$ python -q
>>> import numpy as np
>>> import numpy.linalg as la
>>> np.set_printoptions(suppress=True, linewidth=200)
>>> J = np.load("case9.npy")
>>> J
array([[3, 1, 0, 0],
       [0, 1, 0, 2],
       [0, 0, 1, 2],
       [0, 0, 0, 3]])
>>> w, vecs = la.eig(J)
>>> np.round(np.sort(la.eigvals(J @ J)), 1)
array([1., 1., 9., 9.])
>>> J @ vecs[:, 0] - w[0] * vecs[:, 0]
array([0., 0., 0., 0.])
>>> w
array([3., 1., 1., 3.])
>>> np.round(np.sort(la.eigvals(la.inv(J))), 1)
array([0.3, 0.3, 1. , 1. ])
>>> M2 = np.array([[-4, 0, 5], [-2, 2, 3], [1, 0, 1], [-3, 0, 4]])
>>> M2.T @ J.T
array([[-14,  -8,  -5,  -9],
       [  2,   2,   0,   0],
       [ 18,  11,   9,  12]])
>>> la.matrix_rank(J @ M2)
np.int64(3)
>>> np.vstack([J, M2.T]).shape
(7, 4)
>>> la.matrix_rank(np.vstack([J, M2.T]))
np.int64(4)
>>> J @ M2
array([[-14,   2,  18],
       [ -8,   2,  11],
       [ -5,   0,   9],
       [ -9,   0,  12]])
>>> np.einsum("ij->j", J)
array([3, 2, 1, 7])
>>> W0 = np.load("run11.npy")
>>> W0.round(1) + 0
array([[-0.5,  0.8,  0.2, -0.1],
       [-0.7, -0.5,  0.3,  0.3],
       [-0.3,  0. , -0.9,  0.2],
       [ 0.3,  0.3,  0.1,  0.9]])
>>> np.round(la.matrix_power(W0, 3), 1) + 0
array([[ 0.9,  0.1, -0.3,  0. ],
       [ 0.1,  0.8,  0.6,  0. ],
       [-0.4,  0.6, -0.7,  0. ],
       [ 0. ,  0. ,  0. ,  1. ]])
>>> np.round((W0 + W0.T) / 2, 1) + 0
array([[-0.5,  0. , -0.1,  0.1],
       [ 0. , -0.5,  0.2,  0.3],
       [-0.1,  0.2, -0.9,  0.1],
       [ 0.1,  0.3,  0.1,  0.9]])
>>> np.allclose(W0 @ W0.T, W0.T @ W0)
True
>>> round(np.trace(W0), 1)
np.float64(-1.0)
>>> np.allclose(W0, W0.T)
False
>>> rng = np.random.default_rng(5141)
>>> mat = np.triu(rng.random((4, 4)) < 0.6, 1).astype(int)
>>> mat = mat + mat.T
>>> mat
array([[0, 0, 0, 0],
       [0, 0, 1, 1],
       [0, 1, 0, 1],
       [0, 1, 1, 0]])
>>> round(la.norm(mat, 2) / la.norm(mat), 1)
np.float64(0.8)
>>> [round(float(x), 1) for x in la.svd(mat, compute_uv=False)[:3]]
[2.0, 1.0, 1.0]
>>> lab = rng.permutation(4)
>>> lab
array([2, 0, 1, 3])
>>> M2 = mat[lab][:, lab]
>>> np.allclose(M2, mat)
False
>>> np.diag(M2)
array([0, 0, 0, 0])
>>> M2
array([[0, 0, 1, 1],
       [0, 0, 0, 0],
       [1, 0, 0, 1],
       [1, 0, 1, 0]])
>>> np.trace(M2)
np.int64(0)
>>> round(la.det(M2), 1), round(la.det(mat[lab]), 1)
(np.float64(0.0), np.float64(0.0))
>>> np.argwhere(np.triu(mat))
array([[1, 2],
       [1, 3],
       [2, 3]])
>>> mat.sum(axis=0)
array([0, 2, 2, 2])
>>> low = np.diag(mat.sum(axis=1)) - mat
>>> low @ np.ones(4)
array([0., 0., 0., 0.])
>>> low
array([[ 0,  0,  0,  0],
       [ 0,  2, -1, -1],
       [ 0, -1,  2, -1],
       [ 0, -1, -1,  2]])
>>> round(np.trace(la.pinv(mat) @ mat), 1)
np.float64(3.0)
>>> np.unique(mat.round(6), axis=0).shape
(4, 4)
>>> np.allclose(mat[:-1].T @ la.lstsq(mat[:-1].T, mat[-1])[0], mat[-1])
False
>>> np.abs(np.diag(la.qr(mat)[1])) > 1e-9
array([False,  True,  True,  True])
>>> m1 = np.load("arr.npy")
>>> m1
array([[0, 2, 2, 2],
       [0, 5, 5, 5],
       [0, 5, 5, 5],
       [0, 0, 0, 0]])
>>> W1 = np.array([[7, 3, -9, 7, -4, -7],
...     [8, 7, -3, 9, -8, 8],
...     [-1, 7, -6, -4, 3, -9],
...     [5, 0, -6, 0, 7, -3]])
>>> c = np.array([0, -2, -1, 3, 1, 1])
>>> H = np.maximum(m1 @ W1 + c, 0)
>>> la.matrix_rank(H)
np.int64(3)
>>> H
array([[24, 26,  0, 13,  5,  0],
       [60, 68,  0, 28, 11,  0],
       [60, 68,  0, 28, 11,  0],
       [ 0,  0,  0,  3,  1,  1]])
>>> cent = np.array([[-3, -2], [2, 2], [3, -2], [-1, 1], [-1, 3], [2, -3]])
>>> (H @ cent).round(6).argmax(axis=1)
array([1, 1, 1, 1])
>>> r = la.matrix_rank(m1)
>>> r
np.int64(1)
>>> ns = la.svd(m1)[2][r:].T
>>> [int(la.matrix_rank(m1[:, :j + 1])) for j in range(4)]
[0, 1, 1, 1]
>>> ns.shape
(4, 3)
>>> np.round(ns @ ns.T, 1)
array([[ 1. ,  0. ,  0. ,  0. ],
       [ 0. ,  0.7, -0.3, -0.3],
       [ 0. , -0.3,  0.7, -0.3],
       [ 0. , -0.3, -0.3,  0.7]])
>>> la.matrix_rank(m1.T @ m1), la.matrix_rank(m1 @ m1.T)
(np.int64(1), np.int64(1))
>>> F = np.loadtxt("m.csv", delimiter=",")
>>> F
array([[ 0.9,  0.1, -0.2,  0.2],
       [ 0.1,  0.9,  0.2, -0.2],
       [-0.2,  0.2,  0.6,  0.4],
       [ 0.2, -0.2,  0.4,  0.6]])
>>> hat = np.triu(np.array([[0, 0, -2, -2], [1, 0, 2, 0], [1, 1, -2, -2], [0, 1, -1, 1]]), 1) + np.eye(4)
>>> M2 = hat @ F @ la.inv(hat)
>>> np.round(la.det(M2), 1)
np.float64(0.0)
>>> la.matrix_rank(M2)
np.int64(3)
>>> round(float(np.trace(M2)), 1), np.trace(F)
(3.0, np.float64(3.0))
>>> left, sv, Vh = la.svd(F, full_matrices=False)
>>> np.round(sv / sv[0], 1) + 0
array([1., 1., 1., 0.])
>>> (sv > 1e-8).sum()
np.int64(3)
>>> np.round(np.cumsum(sv ** 2) / np.sum(sv ** 2), 1)
array([0.3, 0.7, 1. , 1. ])
>>> np.round(Vh @ Vh.T, 1) + 0
array([[1., 0., 0., 0.],
       [0., 1., 0., 0.],
       [0., 0., 1., 0.],
       [0., 0., 0., 1.]])
>>> sv.round(1) + 0
array([1., 1., 1., 0.])
>>> np.round(left.T @ F @ Vh.T, 1) + 0
array([[1., 0., 0., 0.],
       [0., 1., 0., 0.],
       [0., 0., 1., 0.],
       [0., 0., 0., 0.]])
>>> np.allclose(left * sv @ Vh, F)
True
>>> left, sv, Vh = la.svd(F)
>>> np.argmax(sv[:-1] / (sv[1:] + 1e-6)) + 1
np.int64(3)
>>> M2 = left[:, :3] @ np.diag(sv[:3]) @ Vh[:3]
>>> round(la.norm(F - M2) / la.norm(F), 1)
np.float64(0.0)
>>> la.matrix_rank(F, rtol=0.05)
np.int64(3)
>>> O, _ = la.qr(np.array([[2.1, 0.6, 0.4], [-1.8, -0.8, -1.2], [1.5, 0.0, 0.0]]))
>>> vecs, _ = la.qr(np.array([[0.1, 1.8, 0.5, -1.4],
...     [-1.4, -1.3, -0.7, -0.8],
...     [0.7, 0.6, 1.2, 0.0],
...     [0.4, 1.7, 0.8, -0.2]]))
>>> sv = 10 * 0.9 ** np.arange(3)
>>> X = O[:, :3] * sv @ vecs[:3]
>>> X.round(1)
array([[ 3.4,  4.6,  4.4,  5.4],
       [-3.1, -4.1,  6.9, -2.8],
       [-7.2,  5.3,  0.3,  1.7]])
>>> M2 = X / la.norm(X, axis=1, keepdims=True)
>>> cov = M2 @ M2.T
>>> np.round(la.norm(M2, axis=1), 1)
array([1., 1., 1.])
>>> cov.round(1) + 0
array([[ 1. , -0.2,  0.1],
       [-0.2,  1. ,  0. ],
       [ 0.1,  0. ,  1. ]])
>>> np.argwhere(np.triu(np.abs(cov) > 0.95, 1))
array([], shape=(0, 2), dtype=int64)
>>> (np.abs(cov) > 0.9).astype(int)
array([[1, 0, 0],
       [0, 1, 0],
       [0, 0, 1]])
>>> M2 = cov + rng.integers(-2, 3, (3, 1)) @ rng.integers(-2, 3, (1, 3))
>>> M2.round(1)
array([[ 3. ,  1.8, -1.9],
       [ 3.8,  5. , -4. ],
       [-3.9, -4. ,  5. ]])
>>> la.matrix_rank(M2 - cov, tol=1e-8)
np.int64(1)
>>> np.round(la.svd(M2 - cov, compute_uv=False), 1)
array([10.4,  0. ,  0. ])
>>> M = np.loadtxt("w.csv", delimiter=",")
>>> M
array([[-3.,  5.],
       [ 0.,  3.]])
>>> M @ M
array([[9., 0.],
       [0., 9.]])
>>> la.matrix_rank(M - M[0, 0] * np.eye(2))
np.int64(1)
>>> np.prod(np.diag(M)), round(la.det(M), 1)
(np.float64(-9.0), np.float64(-9.0))
>>> np.round(la.matrix_power(M - np.diag(np.diag(M)), 2), 1)
array([[0., 0.],
       [0., 0.]])
>>> np.round(np.sort(la.eigvals(M)), 1)
array([-3.,  3.])
>>> np.round(F @ la.pinv(F) @ F, 1)
array([[ 0.9,  0.1, -0.2,  0.2],
       [ 0.1,  0.9,  0.2, -0.2],
       [-0.2,  0.2,  0.6,  0.4],
       [ 0.2, -0.2,  0.4,  0.6]])
>>> np.allclose(F[:-1].T @ la.lstsq(F[:-1].T, F[-1])[0], F[-1])
True
>>> lab = rng.permutation(2)
>>> M2 = M[:, lab] * rng.choice([-1, 1], 2)
>>> M2
array([[ 5.,  3.],
       [ 3., -0.]])
>>> left, _, Vh = la.svd(M.T @ M2)
>>> lab
array([1, 0])
>>> x = np.array([0, 1])
>>> h = np.maximum(M @ x, 0)
>>> np.flatnonzero(h > 1e-9)
array([0, 1])
>>> np.maximum(M @ (3 * x), 0)
array([15.,  9.])
>>> E = np.load("data.npy")
>>> E
array([[0, 1, 0, 0],
       [1, 0, 0, 0],
       [0, 0, 0, 1],
       [0, 0, 1, 0]])
>>> left, sv, Vh = la.svd(m1)
>>> vecs = Vh[:(sv > 1e-8).sum()]
>>> x = m1[3] + -3 * m1[0] + rng.integers(2) * np.eye(4)[1]
>>> x
array([ 0., -5., -6., -6.])
>>> np.round(np.diag(vecs.T @ vecs), 1)
array([0. , 0.3, 0.3, 0.3])
>>> np.round(vecs.T @ vecs, 1)
array([[0. , 0. , 0. , 0. ],
       [0. , 0.3, 0.3, 0.3],
       [0. , 0.3, 0.3, 0.3],
       [0. , 0.3, 0.3, 0.3]])
>>> w, vecs = la.eig(E)
>>> np.round(np.sort(la.eigvals(la.inv(E))), 1)
array([-1., -1.,  1.,  1.])
>>> np.round(np.sort(la.eigvals(E @ E)), 1)
array([1., 1., 1., 1.])
>>> np.prod(w)
np.float64(1.0)
>>> M2 = np.array([[-5, -5, -3], [4, -2, -1], [1, -2, 4], [-1, 2, 3]])
>>> E @ M2
array([[ 4, -2, -1],
       [-5, -5, -3],
       [-1,  2,  3],
       [ 1, -2,  4]])
>>> np.einsum("ik,kj->ji", E, M2)
array([[ 4, -5, -1,  1],
       [-2, -5,  2, -2],
       [-1, -3,  3,  4]])
>>> np.einsum("ij->j", E)
array([1, 1, 1, 1])
>>> np.einsum("ij,ij->i", E, E)
array([1, 1, 1, 1])
>>> (la.matrix_power((E != 0) + (E.T != 0) + np.eye(4), 4) > 0).astype(int)
array([[1, 1, 0, 0],
       [1, 1, 0, 0],
       [0, 0, 1, 1],
       [0, 0, 1, 1]])
>>> np.round(np.sort(la.eigvals(E).real), 1)
array([-1., -1.,  1.,  1.])
>>> (E != 0).astype(int)
array([[0, 1, 0, 0],
       [1, 0, 0, 0],
       [0, 0, 0, 1],
       [0, 0, 1, 0]])
>>> left, sv, Vh = la.svd(E, full_matrices=False)
>>> left.T @ E @ Vh.T
array([[1., 0., 0., 0.],
       [0., 1., 0., 0.],
       [0., 0., 1., 0.],
       [0., 0., 0., 1.]])
>>> np.round(np.cumsum(sv ** 2) / np.sum(sv ** 2), 1)
array([0.2, 0.5, 0.8, 1. ])
>>> sv
array([1., 1., 1., 1.])
>>> np.allclose(left * sv @ Vh, E)
True
>>> np.sqrt((sv ** 2).sum()), round(la.norm(E), 1)
(np.float64(2.0), np.float64(2.0))
>>> left.T @ left
array([[1., 0., 0., 0.],
       [0., 1., 0., 0.],
       [0., 0., 1., 0.],
       [0., 0., 0., 1.]])
>>> left.shape, sv.shape, Vh.shape
((4, 4), (4,), (4, 4))
